$ python -q
>>> import numpy as np
>>> np.set_printoptions(precision=3, suppress=True, linewidth=140)
>>> M = np.load("data.npy")
>>> M
array([[5, 4, 0, 3, 3, 3, 4, 0, 5, 3, 4, 1, 5],
       [4, 5, 4, 0, 3, 3, 3, 4, 0, 5, 3, 4, 1],
       [0, 4, 5, 4, 0, 3, 3, 3, 4, 0, 5, 3, 4],
       [3, 0, 4, 5, 4, 0, 3, 3, 3, 4, 0, 5, 3],
       [3, 3, 0, 4, 5, 4, 0, 3, 3, 3, 4, 0, 5],
       [3, 3, 3, 0, 4, 5, 4, 0, 3, 3, 3, 4, 0],
       [4, 3, 3, 3, 0, 4, 5, 4, 0, 3, 3, 3, 4],
       [0, 4, 3, 3, 3, 0, 4, 5, 4, 0, 3, 3, 3],
       [5, 0, 4, 3, 3, 3, 0, 4, 5, 4, 0, 3, 3],
       [3, 5, 0, 4, 3, 3, 3, 0, 4, 5, 4, 0, 3],
       [4, 3, 5, 0, 4, 3, 3, 3, 0, 4, 5, 4, 0],
       [1, 4, 3, 5, 0, 4, 3, 3, 3, 0, 4, 5, 4],
       [5, 1, 4, 3, 5, 0, 4, 3, 3, 3, 0, 4, 5]])
>>> vals, evecs = np.linalg.eigh(M)
>>> np.unique(vals.round(6) + 0, return_counts=True)[1]
array([1, 1, 1, 1, 1, 1, 1, 1, 1, 1, 1, 1, 1])
>>> np.abs(evecs[:, -1]).round(6).argmax()
np.int64(0)
>>> vals, evecs = np.linalg.eigh(M)
>>> x0 = np.array([2, 0, -3, -1, -3, -2, 0, -1, 0, -1, 0, 0, 3])
>>> np.linalg.eigvalsh(M[1:, 1:])
array([-9.706, -5.276,  0.292,  1.776,  2.528,  2.934,  3.314,  4.92 ,  5.401,  8.824, 10.222, 34.771])
>>> np.abs(M).sum(axis=1).max(), round(float(np.abs(vals).max()), 3)
(np.int64(40), 37.841)
>>> out = M / np.sqrt((M ** 2).mean(axis=1, keepdims=True))
>>> np.linalg.matrix_rank(out) == np.linalg.matrix_rank(M)
np.True_
>>> feats = np.loadtxt("sample1.csv", delimiter=",")
>>> feats
array([[-2.9  ,  0.7  , -0.9  , -0.4  ,  1.   , -1.5  , -0.4  , -2.   , -0.7  ],
       [ 1.4  , -1.8  , -0.7  ,  1.1  , -0.4  , -0.6  ,  0.5  , -2.7  , -1.5  ],
       [-1.7  , -0.6  , -0.8  , -1.1  ,  0.3  ,  0.5  , -0.9  , -0.6  , -0.2  ],
       [ 0.   , -0.3  , -2.   , -0.6  , -2.3  ,  0.1  ,  1.1  ,  0.2  , -2.5  ],
       [-1.3  , -0.6  , -1.1  ,  0.1  ,  0.5  , -0.7  ,  1.4  ,  0.   ,  0.7  ],
       [ 0.6  , -1.3  ,  0.8  ,  0.3  , -0.9  ,  1.4  ,  0.9  , -0.8  ,  0.9  ],
       [ 0.6  ,  0.6  ,  0.8  ,  0.2  ,  0.6  , -0.5  , -0.2  , -0.9  ,  0.2  ],
       [ 1.437, -1.827, -0.817,  1.077, -0.51 , -0.856,  0.629, -2.704, -1.251],
       [-1.2  ,  1.2  ,  1.   , -0.3  , -0.4  ,  1.1  , -0.1  ,  0.2  , -1.   ]])
>>> out = np.linalg.inv(feats)
>>> np.round(feats @ out, 3) + 0
array([[1., 0., 0., 0., 0., 0., 0., 0., 0.],
       [0., 1., 0., 0., 0., 0., 0., 0., 0.],
       [0., 0., 1., 0., 0., 0., 0., 0., 0.],
       [0., 0., 0., 1., 0., 0., 0., 0., 0.],
       [0., 0., 0., 0., 1., 0., 0., 0., 0.],
       [0., 0., 0., 0., 0., 1., 0., 0., 0.],
       [0., 0., 0., 0., 0., 0., 1., 0., 0.],
       [0., 0., 0., 0., 0., 0., 0., 1., 0.],
       [0., 0., 0., 0., 0., 0., 0., 0., 1.]])
>>> np.allclose(out, feats.T)
False
>>> round(float(np.linalg.det(feats) * np.linalg.det(out)), 3)
1.0
>>> J = np.load("out14.npy")
>>> J
array([[ 2, -2,  3,  3,  3],
       [-2,  0,  0, -3,  0],
       [-1,  3,  3,  0,  2],
       [ 1,  3,  0,  0, -2],
       [-3, -3,  2,  2, -1]])
>>> O, R = np.linalg.qr(J)
>>> np.allclose(R.T @ R, J.T @ J)
True
>>> np.trace(O @ O.T)
np.float64(5.0)
>>> round(abs(R[0, 0]), 3), np.round(np.linalg.norm(J[:, 0]), 3)
(np.float64(4.359), np.float64(4.359))
>>> np.round(O @ R, 3) + 0
array([[ 2., -2.,  3.,  3.,  3.],
       [-2.,  0.,  0., -3.,  0.],
       [-1.,  3.,  3.,  0.,  2.],
       [ 1.,  3.,  0.,  0., -2.],
       [-3., -3.,  2.,  2., -1.]])
>>> np.round(O.T @ O, 3) + 0
array([[1., 0., 0., 0., 0.],
       [0., 1., 0., 0., 0.],
       [0., 0., 1., 0., 0.],
       [0., 0., 0., 1., 0.],
       [0., 0., 0., 0., 1.]])
>>> np.round(np.linalg.eigvalsh(M).min(), 3)
np.float64(-10.932)
>>> Uu, s, VT = np.linalg.svd(J, full_matrices=False)
>>> np.allclose(Uu * s @ VT, J)
True
>>> np.abs(VT[0])
array([0.044, 0.507, 0.508, 0.573, 0.393])
>>> Uu.shape, s.shape, VT.shape
((5, 5), (5,), (5, 5))
>>> s / s[0]
array([1.   , 0.78 , 0.651, 0.465, 0.132])
>>> (s > 1e-8).sum()
np.int64(5)
>>> np.round(Uu.T @ J @ VT.T, 3) + 0
array([[7.031, 0.   , 0.   , 0.   , 0.   ],
       [0.   , 5.482, 0.   , 0.   , 0.   ],
       [0.   , 0.   , 4.58 , 0.   , 0.   ],
       [0.   , 0.   , 0.   , 3.268, 0.   ],
       [0.   , 0.   , 0.   , 0.   , 0.926]])
>>> round(np.sqrt((s ** 2).sum()), 3), round(float(np.linalg.norm(J)), 3)
(np.float64(10.583), 10.583)
>>> W0 = np.vander(np.arange(12) - 3, 4, increasing=True)
>>> W0
array([[  1,  -3,   9, -27],
       [  1,  -2,   4,  -8],
       [  1,  -1,   1,  -1],
       [  1,   0,   0,   0],
       [  1,   1,   1,   1],
       [  1,   2,   4,   8],
       [  1,   3,   9,  27],
       [  1,   4,  16,  64],
       [  1,   5,  25, 125],
       [  1,   6,  36, 216],
       [  1,   7,  49, 343],
       [  1,   8,  64, 512]])
>>> x0 = np.array([3, 0, -2, -3])
>>> target = W0 @ x0
>>> np.round(np.linalg.pinv(W0) @ W0, 3) + 0
array([[1., 0., 0., 0.],
       [0., 1., 0., 0.],
       [0., 0., 1., 0.],
       [0., 0., 0., 1.]])
>>> target
array([   66,    19,     4,     3,    -2,   -29,   -96,  -221,  -422,  -717, -1124, -1661])
>>> rng = np.random.default_rng(562326)
>>> target = target + 0.05 * rng.normal(size=12)
>>> target
array([   65.977,    19.071,     3.93 ,     3.003,    -2.14 ,   -29.051,   -95.988,  -220.988,  -421.987,  -717.014, -1124.013, -1660.963])
>>> c, *_ = np.linalg.lstsq(W0, target)
>>> [round(float(np.linalg.norm(np.linalg.solve(W0.T @ W0 + lam * np.eye(4), W0.T @ target))), 2) for lam in (0, 1, 10, 100)]
[4.66, 4.24, 3.55, 3.39]
>>> c.round()
array([ 3., -0., -2., -3.])
>>> th = rng.uniform(0, 2 * np.pi, 22)
>>> O, _ = np.linalg.qr(np.array([[0.4, -0.2], [-0.2, 0.8], [-0.2, 0.3], [0.8, -1.2]]))
>>> data = 20 * np.c_[np.cos(th), np.sin(th)] @ O.T
>>> data
array([[-12.31 ,  -2.13 ,   3.788, -15.152],
       [  5.628,  -7.837,  -4.249,  16.996],
       [ -3.429, -15.066,  -3.08 ,  12.32 ],
       [ 14.319,  12.322,  -1.593,   6.373],
       [ 14.333,   8.582,  -2.667,  10.667],
       [-12.362,  -2.243,   3.774, -15.097],
       [-10.976, -16.415,  -0.77 ,   3.08 ],
       [-13.494,  -5.113,   3.359, -13.434],
       [ 11.694,   0.864,  -3.93 ,  15.718],
       [ 10.258,  16.586,   1.075,  -4.301],
       [ -9.522,   2.832,   4.21 , -16.84 ],
       [-11.013,   0.401,   4.048, -16.191],
       [-14.037,  -7.026,   3.006, -12.024],
       [ 10.94 ,  16.426,   0.786,  -3.144],
       [ 13.304,  14.772,  -0.531,   2.124],
       [-14.214, -12.792,   1.422,  -5.686],
       [ 13.558,  14.392,  -0.73 ,   2.92 ],
       [-12.172,  -1.834,   3.823, -15.293],
       [ -7.812, -16.573,  -1.945,   7.78 ],
       [ -2.777,  10.685,   4.045, -16.179],
       [ 14.313,   8.445,  -2.699,  10.795],
       [ -9.964,   2.153,   4.173, -16.694]])
>>> dist = np.linalg.norm(data[:, None] - data[None], axis=-1)
>>> dist[1].round(6).argsort(kind="stable")[:4]
array([ 1,  8,  2, 18])
>>> np.linalg.norm(data, axis=1)
array([20., 20., 20., 20., 20., 20., 20., 20., 20., 20., 20., 20., 20., 20., 20., 20., 20., 20., 20., 20., 20., 20.])
>>> np.linalg.matrix_rank(dist ** 2)
np.int64(3)
>>> mat = np.load("w.npy")
>>> mat
array([[ -0.5,   1. ,   1.3,   0.6,   1. ,  -1. ,   0.1, -18. ,  -0.8,  -0.5,   0.7,  -1.4,  -1.3],
       [  0.4,  -0.7,   0.8,   0.8,  -1.5,  -1.1,  -0.7,  16. ,   0. ,   1.9,  -0.3,  -0.7,  -0.2],
       [  0.3,  -0.8,   0.9,   0.4,   0.5,   0.8,  -0.5,  50. ,   0.1,  -2.2,   1. ,   1.5,  -0.5],
       [  1.5,   0.2,  -1.7,  -0.8,   1.6,  -0.3,  -0.6,   6. ,   2.7,  -0.9,  -0.2,  -0.8,   0.2],
       [ -0.4,   0.5,   0. ,  -1.9,  -0.3,   0.2,   0.7, -38. ,  -0.1,   1.6,   0.6,   1.8,  -0.7],
       [  1. ,  -0.3,  -0.6,   0.3,  -0.1,   1.1,   0.8, -16. ,   1.9,   1.2,  -1.9,   0.9,   0.2],
       [ -0.5,  -0.1,   0.3,   0.3,   0.3,   0.1,   1.9,   8. ,   2.1,  -1.4,   1. ,  -0.5,   0.7],
       [ -0.6,  -1.8,   0. ,  -0.6,  -0.1,  -1.9,   0.4,  -4. ,  -1. ,   1.6,  -0.4,  -0.4,  -1.3],
       [ -0.1,  -0.3,   0.7,  -0.1,  -2.2,  -0.8,  -0.1, -14. ,  -1.4,  -1.6,   1.3,   0.4,  -0.3],
       [  1. ,  -0.2,  -0.1,  -0.6,   1.7,   1.5,   1.3, -20. ,  -0.5,  -1.3,  -0.3,  -1. ,  -1.4],
       [ -0.4,  -0.2,  -0.3,  -0.3,  -1.6,  -1.1,   0.3, -24. ,   0.8,   0.7,  -0.7,   1.2,  -1.5],
       [ -0.6,   0.6,   0.9,   1. ,  -0.9,   1.4,  -0.1,  -2. ,   0.1,  -1. ,  -2.8,  -0.1,   0.1],
       [ -0.1,   0.8,   1.6,   0. ,   0.1,   0.3,   0.3,   2. ,   0. ,  -0.6,  -0.6,   0.3,   1.2]])
>>> w1 = np.array([[1, -1, 2, 1, 0],
...     [-2, 1, -1, -1, -2],
...     [1, -2, -2, 2, -2],
...     [2, -1, -1, 0, -2],
...     [0, -1, 1, 1, 2],
...     [2, -1, 2, 0, 1],
...     [2, 0, -2, 0, -2],
...     [1, -2, -2, 2, -1],
...     [0, -1, 2, 0, 0],
...     [-2, -2, 1, 2, 2],
...     [-2, 0, 2, -1, -2],
...     [-1, -1, 0, -1, -2],
...     [1, 2, -1, 2, 1]])
>>> c = np.array([0, 1, 2, 1, 0])
>>> act = np.maximum(mat @ w1 + c, 0)
>>> np.linalg.matrix_rank(act)
np.int64(5)
>>> cent = np.array([[4, 0, 2], [3, 2, 4], [5, 1, 5], [4, 4, 1], [3, 2, 2]])
>>> w1 @ cent
array([[ 15,   4,   9],
       [-20,  -7, -10],
       [-10,  -2, -18],
       [ -6,  -7,  -9],
       [ 12,   7,   6],
       [ 18,   2,  12],
       [ -8,  -6, -10],
       [ -7,   0, -16],
       [  7,   0,   6],
       [  5,   9,  -1],
       [ -8,  -6,   1],
       [-17, -10, -11],
       [ 16,  13,   9]])
>>> z = rng.permutation(4)
>>> out = W0[:, z] * rng.choice([-1, 1], 4)
>>> out
array([[   9,   27,   -3,    1],
       [   4,    8,   -2,    1],
       [   1,    1,   -1,    1],
       [   0,    0,    0,    1],
       [   1,   -1,    1,    1],
       [   4,   -8,    2,    1],
       [   9,  -27,    3,    1],
       [  16,  -64,    4,    1],
       [  25, -125,    5,    1],
       [  36, -216,    6,    1],
       [  49, -343,    7,    1],
       [  64, -512,    8,    1]])
>>> Uu, _, VT = np.linalg.svd(W0.T @ out)
>>> z
array([2, 3, 1, 0])
>>> np.round(np.linalg.lstsq(W0, out)[0], 3) + 0
array([[ 0.,  0.,  0.,  1.],
       [ 0.,  0.,  1.,  0.],
       [ 1.,  0.,  0.,  0.],
       [ 0., -1.,  0.,  0.]])
